% python3 -q
>>> import numpy as np
>>> np.set_printoptions(suppress=True, linewidth=120)
>>> def tidy(a):
...     return np.round(a, 1) + 0
... 
>>> cent = np.array([[-1, -1, 4, -2, 4, 0, -1, -3, -1], [5, 3, -3, 0, 4, 5, 3, 4, -2]])
>>> rng = np.random.default_rng(44487)
>>> arr = rng.normal(size=(14, 2)) @ cent + np.array([-1, 1, 3, 1, 3, 3, -1, -2, 0])
>>> tidy(arr)
array([[-2.8, -0.5,  7.7, -1.1,  6.7,  2.3, -2.5, -5.8, -0.8],
       [ 6.1,  4.9,  1.8, -0.8, 13.1, 11.1,  2.9,  1.7, -4.1],
       [-4.4, -0.4, -0.4,  4.2, -7.4, -2. , -2.4, -1.2,  3.6],
       [ 8.6,  7.6, -9.6,  5. ,  0.9, 10.5,  5.6, 10.1, -1. ],
       [ 1.8,  2.6,  2. ,  0.6,  6.2,  6. ,  0.6, -0.2, -1.4],
       [-1.2,  0.9,  2.7,  1.2,  2.3,  2.7, -1.1, -1.9,  0.3],
       [-0.9,  1.6, -1.7,  3.7, -3.4,  1.8, -0.4,  1.1,  1.9],
       [-2.6,  0.1,  3.1,  1.5,  0.4,  1.1, -1.9, -2.7,  1. ],
       [-1.9, -0.1,  7.8, -1.5,  8.2,  3.3, -2.1, -5.5, -1.4],
       [-3.7, -0.8,  6.4, -0.1,  3.4,  0.9, -2.8, -5.3,  0.3],
       [-3.2, -0.5,  6.1,  0. ,  3.7,  1.3, -2.5, -4.9,  0.2],
       [ 0.7,  2.2,  0.3,  2. ,  2. ,  4.2,  0.2,  0.5,  0. ],
       [-3.4, -0.4,  3.9,  1.3,  0.3,  0.5, -2.4, -3.5,  1.2],
       [-1.7,  1. , -0.1,  3.1, -2.6,  1.2, -1. , -0.3,  1.8]])
>>> f = np.array([-5, -1, 4])
>>> tidy(np.polyval(f, arr[1]))
array([-190.1, -121.5,  -14.9,    1.3, -869.2, -617.6,  -41.3,  -11.9,  -77.5])
>>> tidy(np.cross(arr[1, :3], arr[6, :3]))
array([-11.4,   8.9,  14.2])
>>> tidy(np.correlate(arr[1], arr[6], "full"))
array([ 11.4,  15.9,   6.6,   9.6,  10.4,  44.6,  12.7,  36.8, -35.8,  11.1,  10.2,   0.8,  22.2, -23.1,   7.3,  -8.2,
         3.6])
>>> np.argsort(-np.linalg.norm(arr, axis=0).round(6), kind="stable")[:3]
array([4, 2, 5])
>>> E = np.loadtxt("w.csv", delimiter=",")
>>> E
array([[  5.,   1.,   5.,  -3.,   1.,  -4.,   3.,  -2.,  -2.],
       [  8.,   6.,   7.,   2.,  -1.,  -2.,   4.,  -3.,  -6.],
       [ 13.,  11.,  10.,   3.,  -5.,  -3.,   8.,  -8.,  -6.],
       [ 16.,  10.,   8.,   5.,  -7.,   1.,   3., -13.,  -1.],
       [ 16.,   9.,   3.,   7.,  -8.,   1.,  -1., -13.,  -1.],
       [ 20.,   4.,  -1.,   6., -13.,  -4.,   2., -17.,  -2.],
       [ 17.,   1.,  -2.,   3., -16.,  -2.,  -2., -15.,  -4.],
       [ 19.,   5.,  -1.,   4., -14.,  -7.,  -6., -10.,  -6.],
       [ 15.,  10.,  -5.,   7., -17.,  -8., -11.,  -5.,  -1.],
       [ 18.,  10.,  -9.,   4., -21., -11., -15., -10.,   1.],
       [ 16.,  12., -14.,   2., -20., -12., -13., -13.,   5.],
       [ 17.,   7., -10.,  -2., -21., -12.,  -8., -16.,   6.],
       [ 17.,  10., -11.,  -2., -23.,  -8.,  -7., -18.,   5.],
       [ 18.,   7., -12.,   3., -26., -12.,  -5., -16.,   1.],
       [ 20.,  10., -15.,   1., -22.,  -8.,  -6., -17.,   6.],
       [ 16.,  14., -12.,  -2., -26.,  -9.,  -6., -14.,   3.],
       [ 17.,  10., -17.,  -3., -30.,  -9.,  -3.,  -9.,   4.],
       [ 13.,  15., -13.,  -6., -29., -11.,  -8., -11.,   1.],
       [ 15.,  14., -16.,  -5., -29., -14.,  -5., -13.,   5.],
       [ 16.,  15., -13.,  -7., -33., -15.,  -3., -14.,  10.]])
>>> Uu, sig, Vt = np.linalg.svd(E, full_matrices=False)
>>> np.abs(Uu[:, 0]).round(6).argmax()
np.int64(19)
>>> (sig > 1e-8).sum()
np.int64(9)
>>> tidy(np.cumsum(sig ** 2) / np.sum(sig ** 2))
array([0.9, 0.9, 1. , 1. , 1. , 1. , 1. , 1. , 1. ])
>>> tidy(sig)
array([144.9,  43.5,  22.5,  17.8,  13.4,  10.8,   7.9,   6.3,   5.3])
>>> Uu.shape, sig.shape, Vt.shape
((20, 9), (9,), (9, 9))
>>> tidy(Uu.T @ E @ Vt.T)
array([[144.9,   0. ,   0. ,   0. ,   0. ,   0. ,   0. ,   0. ,   0. ],
       [  0. ,  43.5,   0. ,   0. ,   0. ,   0. ,   0. ,   0. ,   0. ],
       [  0. ,   0. ,  22.5,   0. ,   0. ,   0. ,   0. ,   0. ,   0. ],
       [  0. ,   0. ,   0. ,  17.8,   0. ,   0. ,   0. ,   0. ,   0. ],
       [  0. ,   0. ,   0. ,   0. ,  13.4,   0. ,   0. ,   0. ,   0. ],
       [  0. ,   0. ,   0. ,   0. ,   0. ,  10.8,   0. ,   0. ,   0. ],
       [  0. ,   0. ,   0. ,   0. ,   0. ,   0. ,   7.9,   0. ,   0. ],
       [  0. ,   0. ,   0. ,   0. ,   0. ,   0. ,   0. ,   6.3,   0. ],
       [  0. ,   0. ,   0. ,   0. ,   0. ,   0. ,   0. ,   0. ,   5.3]])
>>> proj = E @ np.linalg.solve(E.T @ E, E.T)
>>> tidy(np.trace(proj))
np.float64(9.0)
>>> Ac = E - E.mean(axis=1)
Traceback (most recent call last):
  File "<python-input-23>", line 1, in <module>
    Ac = E - E.mean(axis=1)
         ~~^~~~~~~~~~~~~~~~
ValueError: operands could not be broadcast together with shapes (20,9) (20,) 
>>> Ac = E - E.mean(axis=0)
>>> Uu, sig, Vt = np.linalg.svd(Ac, full_matrices=False)
>>> np.searchsorted(np.cumsum(sig ** 2) / (sig ** 2).sum(), 0.9) + 1
np.int64(3)
>>> np.linalg.matrix_rank(Ac)
np.int64(9)
>>> tidy(sig ** 2 / (sig ** 2).sum())
array([0.7, 0.1, 0.1, 0. , 0. , 0. , 0. , 0. , 0. ])
>>> W0 = np.loadtxt("sample4.csv", delimiter=",")
>>> W0
array([[ 1.,  0.,  0.,  0.,  0.,  0.],
       [ 1.,  1.,  0.,  0.,  0.,  0.],
       [ 1.,  2.,  1.,  0.,  0.,  0.],
       [ 1., -2.,  1.,  1.,  0.,  0.],
       [ 0., -2., -2.,  2.,  1.,  0.],
       [-2.,  1., -1.,  0., -2.,  1.]])
>>> z = rng.permutation(6)
>>> z
array([1, 0, 4, 2, 5, 3])
>>> A2 = W0[z][:, z]
>>> A2
array([[ 1.,  1.,  0.,  0.,  0.,  0.],
       [ 0.,  1.,  0.,  0.,  0.,  0.],
       [-2.,  0.,  1., -2.,  0.,  2.],
       [ 2.,  1.,  0.,  1.,  0.,  0.],
       [ 1., -2., -2., -1.,  1.,  0.],
       [-2.,  1.,  0.,  1.,  0.,  1.]])
>>> np.allclose(A2, W0)
False
>>> np.linalg.matrix_rank(W0 - W0[0, 0] * np.eye(6))
np.int64(5)
>>> np.prod(np.diag(W0)), tidy(np.linalg.det(W0))
(np.float64(1.0), np.float64(1.0))
>>> W0 @ W0
array([[  1.,   0.,   0.,   0.,   0.,   0.],
       [  2.,   1.,   0.,   0.,   0.,   0.],
       [  4.,   4.,   1.,   0.,   0.,   0.],
       [  1.,  -2.,   2.,   1.,   0.,   0.],
       [ -2., -12.,  -2.,   4.,   1.,   0.],
       [ -4.,   4.,   2.,  -4.,  -4.,   1.]])
>>> tidy(np.sort(np.linalg.eigvals(W0)))
array([1., 1., 1., 1., 1., 1.])
>>> [int(np.linalg.matrix_rank(np.linalg.matrix_power(W0, p))) for p in range(1, 7)]
[6, 6, 6, 6, 6, 6]
>>> t3 = np.stack([E, 3 * E, E[::-1]])
>>> tidy(np.linalg.norm(t3, axis=(1, 2)))
array([155.4, 466.1, 155.4])
>>> np.linalg.matrix_rank(t3)
array([9, 9, 9])
>>> (t3 @ E.T).shape
(3, 20, 20)
>>> t3.shape
(3, 20, 9)
>>> np.linalg.matrix_rank(t3.reshape(3, -1))
np.int64(2)
>>> M = np.load("data.npy")
>>> tidy(M)
array([[0.3, 0.3, 0. , 0.3],
       [0.3, 0.7, 0. , 0. ],
       [0.3, 0. , 0.7, 0. ],
       [0. , 0. , 0. , 1. ]])
>>> proj = np.triu(np.array([[1, 0, 2, 1], [1, 2, 0, 2], [2, 0, 0, 2], [0, 0, 2, 1]]), 1) + np.eye(4)
>>> A2 = proj @ M @ np.linalg.inv(proj)
>>> tidy(A2)
array([[ 1. ,  0.3, -0.7,  1. ],
       [ 0.3,  0.7, -0.7,  1.7],
       [ 0.3,  0. ,  0. ,  1.7],
       [ 0. ,  0. ,  0. ,  1. ]])
>>> tidy(np.linalg.det(A2))
np.float64(0.1)
>>> z = rng.permutation(9)
>>> A2 = E[:, z] * rng.choice([-1, 1], 9)
>>> A2
array([[  1.,   4.,  -5.,  -3.,  -2.,  -2.,   3.,   1.,  -5.],
       [  6.,   2.,  -7.,  -4.,  -6.,  -3.,  -2.,  -1.,  -8.],
       [ 11.,   3., -10.,  -8.,  -6.,  -8.,  -3.,  -5., -13.],
       [ 10.,  -1.,  -8.,  -3.,  -1., -13.,  -5.,  -7., -16.],
       [  9.,  -1.,  -3.,   1.,  -1., -13.,  -7.,  -8., -16.],
       [  4.,   4.,   1.,  -2.,  -2., -17.,  -6., -13., -20.],
       [  1.,   2.,   2.,   2.,  -4., -15.,  -3., -16., -17.],
       [  5.,   7.,   1.,   6.,  -6., -10.,  -4., -14., -19.],
       [ 10.,   8.,   5.,  11.,  -1.,  -5.,  -7., -17., -15.],
       [ 10.,  11.,   9.,  15.,   1., -10.,  -4., -21., -18.],
       [ 12.,  12.,  14.,  13.,   5., -13.,  -2., -20., -16.],
       [  7.,  12.,  10.,   8.,   6., -16.,   2., -21., -17.],
       [ 10.,   8.,  11.,   7.,   5., -18.,   2., -23., -17.],
       [  7.,  12.,  12.,   5.,   1., -16.,  -3., -26., -18.],
       [ 10.,   8.,  15.,   6.,   6., -17.,  -1., -22., -20.],
       [ 14.,   9.,  12.,   6.,   3., -14.,   2., -26., -16.],
       [ 10.,   9.,  17.,   3.,   4.,  -9.,   3., -30., -17.],
       [ 15.,  11.,  13.,   8.,   1., -11.,   6., -29., -13.],
       [ 14.,  14.,  16.,   5.,   5., -13.,   5., -29., -15.],
       [ 15.,  15.,  13.,   3.,  10., -14.,   7., -33., -16.]])
>>> Uu, _, Vt = np.linalg.svd(E.T @ A2)
>>> z
array([1, 5, 2, 6, 8, 7, 3, 4, 0])
>>> x0 = np.array([-3, -2, -2, -2])
>>> a = np.maximum(M @ x0, 0)
>>> M * (a > 1e-9)[:, None]
array([[0., 0., 0., 0.],
       [0., 0., 0., 0.],
       [0., 0., 0., 0.],
       [0., 0., 0., 0.]])
>>> tidy(np.tanh(M @ x0))
array([-1., -1., -1., -1.])
>>> a
array([0., 0., 0., 0.])
>>> np.maximum(M @ (3 * x0), 0)
array([0., 0., 0., 0.])
>>> np.flatnonzero(a > 1e-9)
array([], dtype=int64)
>>> f = np.array([0, -1, 1, -2])
>>> A2 = M + np.outer(f, np.eye(4)[3])
>>> tidy(np.linalg.det(A2) / np.linalg.det(M)), tidy(1 + np.linalg.solve(M, f)[3])
(np.float64(-1.0), np.float64(-1.0))
>>> np.linalg.matrix_rank(np.linalg.inv(A2) - np.linalg.inv(M), tol=1e-8)
np.int64(1)
>>> J = np.loadtxt("x.csv", delimiter=",")
>>> J
array([[0., 1., 0., 0., 0., 0.],
       [0., 0., 0., 0., 1., 0.],
       [0., 0., 1., 0., 0., 0.],
       [0., 0., 0., 1., 0., 0.],
       [1., 0., 0., 0., 0., 0.],
       [0., 0., 0., 0., 0., 1.]])
>>> G = J.T @ J
>>> np.trace(G), (J ** 2).sum()
(np.float64(6.0), np.float64(6.0))
>>> np.allclose(G, G.T)
True
>>> tidy(np.linalg.svd(J, compute_uv=False) ** 2)
array([1., 1., 1., 1., 1., 1.])
>>> G
array([[1., 0., 0., 0., 0., 0.],
       [0., 1., 0., 0., 0., 0.],
       [0., 0., 1., 0., 0., 0.],
       [0., 0., 0., 1., 0., 0.],
       [0., 0., 0., 0., 1., 0.],
       [0., 0., 0., 0., 0., 1.]])
>>> tidy(np.linalg.eigvalsh(G)[::-1])
array([1., 1., 1., 1., 1., 1.])
>>> f = np.array([4, 4, 1])
>>> np.correlate(J[4], J[2], "full")
array([0., 0., 0., 1., 0., 0., 0., 0., 0., 0., 0.])
>>> np.cross(J[4, :3], J[2, :3])
array([ 0., -1.,  0.])
>>> np.polyval(f, J[4])
array([9., 1., 1., 1., 1., 1.])
>>> np.convolve(J[4], f)
array([4., 4., 1., 0., 0., 0., 0., 0.])
>>> np.array([np.convolve(row, f, "same") for row in J])
array([[4., 4., 1., 0., 0., 0.],
       [0., 0., 0., 4., 4., 1.],
       [0., 4., 4., 1., 0., 0.],
       [0., 0., 4., 4., 1., 0.],
       [4., 1., 0., 0., 0., 0.],
       [0., 0., 0., 0., 4., 4.]])
>>> z = rng.permutation(6)
>>> z
array([2, 0, 3, 5, 4, 1])
>>> A2 = J[z][:, z]
>>> tidy(np.linalg.det(A2)), tidy(np.linalg.det(J[z]))
(np.float64(1.0), np.float64(1.0))
>>> A2
array([[1., 0., 0., 0., 0., 0.],
       [0., 0., 0., 0., 0., 1.],
       [0., 0., 1., 0., 0., 0.],
       [0., 0., 0., 1., 0., 0.],
       [0., 1., 0., 0., 0., 0.],
       [0., 0., 0., 0., 1., 0.]])
>>> np.trace(A2)
np.float64(3.0)
>>> tidy(np.sort(np.abs(np.linalg.eigvals(A2))))
array([1., 1., 1., 1., 1., 1.])
>>> F = np.loadtxt("case19.csv", delimiter=",")
>>> F
array([[-0.8, -1.7, -1.3,  0.1,  0.4,  1.2,  1.2,  0.4, -0.4],
       [-0.8, -0.5,  0.9, -2.5, -0.4, -0.6, -0.8,  0.1, -2. ],
       [ 1.1, -4.4,  0.1,  0.6,  0.5, -0.2,  1.7,  1.6, -0.1],
       [ 1.7, -0.3, -0.7, -0.4,  0.8, -0.4, -0.3,  0. ,  0.7],
       [ 1.2,  0.9, -0.5, -0.3,  0. , -0.9, -0.6, -0.1,  0.3],
       [ 0.3, -3.1, -1.1,  0.2,  1.8,  0.1,  1.4,  0.9, -0.4],
       [ 0.6, -1.2,  1.1,  1. , -0.8, -2. ,  0.5,  0.2, -0.1],
       [ 0.3, -1.3,  1.7,  0.3, -0.2, -0.3, -0.6,  0.6,  0.9],
       [ 0.6,  3.4, -0.8, -0.5, -0.7, -0.9,  0.6, -1.1,  2.2],
       [-0.2,  0.1,  1.1,  1.1,  0.2,  0.1, -0.4,  0. ,  1.8],
       [ 0.2,  3.9, -0.9, -0.5, -0.2,  0.6,  1.7, -1.4,  0.2],
       [-0.6,  0.3,  0. , -1.8, -0.6, -1.5, -0.5,  0. , -0.6],
       [ 0.6, -2.1, -0.5,  0.4,  2. ,  0.1,  1.4,  0.5,  1.7],
       [-0.7, -2.7,  0.8,  0. ,  1.4,  0.4, -0.5,  1. , -1.6],
       [-2.3,  0.9, -0.2, -0.7,  0.7,  0.7, -0.9, -0.2,  2.4],
       [ 0.2, -4.8,  0. ,  0.5, -0.5,  0.2, -1.5,  1.7, -1.1],
       [ 0.4, -3.8, -0.9,  1.7, -1.5,  0. ,  0.4,  1.3, -1.1],
       [-0.8, -4.4, -1.4,  0.1,  1.3,  1. , -0.2,  1.5, -0.1],
       [ 1. ,  3.4, -0.7, -0.5, -1.1, -0.3,  0.2, -1.2, -2.3],
       [ 1. , -1.2, -0.5,  0.7,  1.2,  0.4, -0.8,  0.5,  0.7],
       [-1.2,  0.5,  0.5, -0.7, -0.1,  0.4,  0.5, -0.3, -3.4],
       [ 1. , -0.2,  0. ,  1.1, -0.3,  0.2, -1.6,  0. , -1.9],
       [-1. , -0.6,  1. , -0.3,  0.2,  0.9,  0.9,  0.2,  1.4],
       [ 1.4,  0.7,  0.4,  0.8, -1.1,  0.1,  1. , -0.2,  0.2],
       [-1.1, -4.5,  1.6, -1.4,  0.9, -1. ,  0.8,  1.5,  0.9],
       [ 1. , -1.9,  0. ,  1. ,  0.8,  0.3, -1.5,  0.6, -0.6],
       [-0.3, -0.8,  0. , -0.3, -0.7, -1.2,  0.1,  0.3, -2.8],
       [ 1.4, -4.7,  1. ,  0.8, -0.8,  1.1, -0.9,  1.6, -1.2]])
>>> tidy(np.linalg.norm(J, axis=0))
array([1., 1., 1., 1., 1., 1.])
>>> tidy(np.linalg.norm(J, "nuc"))
np.float64(6.0)
>>> tidy(np.linalg.norm(J, axis=1))
array([1., 1., 1., 1., 1., 1.])
>>> tidy(np.linalg.norm(J) ** 2 / np.linalg.norm(J, 2) ** 2)
np.float64(6.0)
>>> np.linalg.norm(J, axis=1).argmax()
np.int64(0)
>>> Ac = F - F.mean(axis=0)
>>> Uu, sig, Vt = np.linalg.svd(Ac, full_matrices=False)
>>> np.abs(Vt[0]).argmax()
np.int64(1)
>>> tidy(Ac.mean(axis=0))
array([0., 0., 0., 0., 0., 0., 0., 0., 0.])
>>> tidy(sig)
array([13.7,  8.1,  6.2,  5.4,  4.8,  3.9,  3.2,  2.5,  0.4])
>>> tidy(np.abs(Vt[-1]))
array([0. , 0.3, 0. , 0. , 0. , 0. , 0. , 0.9, 0. ])
>>> np.linalg.matrix_rank(Ac)
np.int64(9)
>>> tidy(sig ** 2 / (sig ** 2).sum())
array([0.5, 0.2, 0.1, 0.1, 0.1, 0. , 0. , 0. , 0. ])
>>> (np.sign(Uu[:, 0]) == np.sign(Uu[0, 0])).astype(int)
array([1, 0, 1, 0, 0, 1, 0, 1, 0, 0, 0, 0, 1, 1, 0, 1, 1, 1, 0, 1, 0, 0, 0, 0, 1, 1, 0, 1])
>>> tidy((sig ** 2).sum() ** 2 / (sig ** 4).sum())
np.float64(3.3)
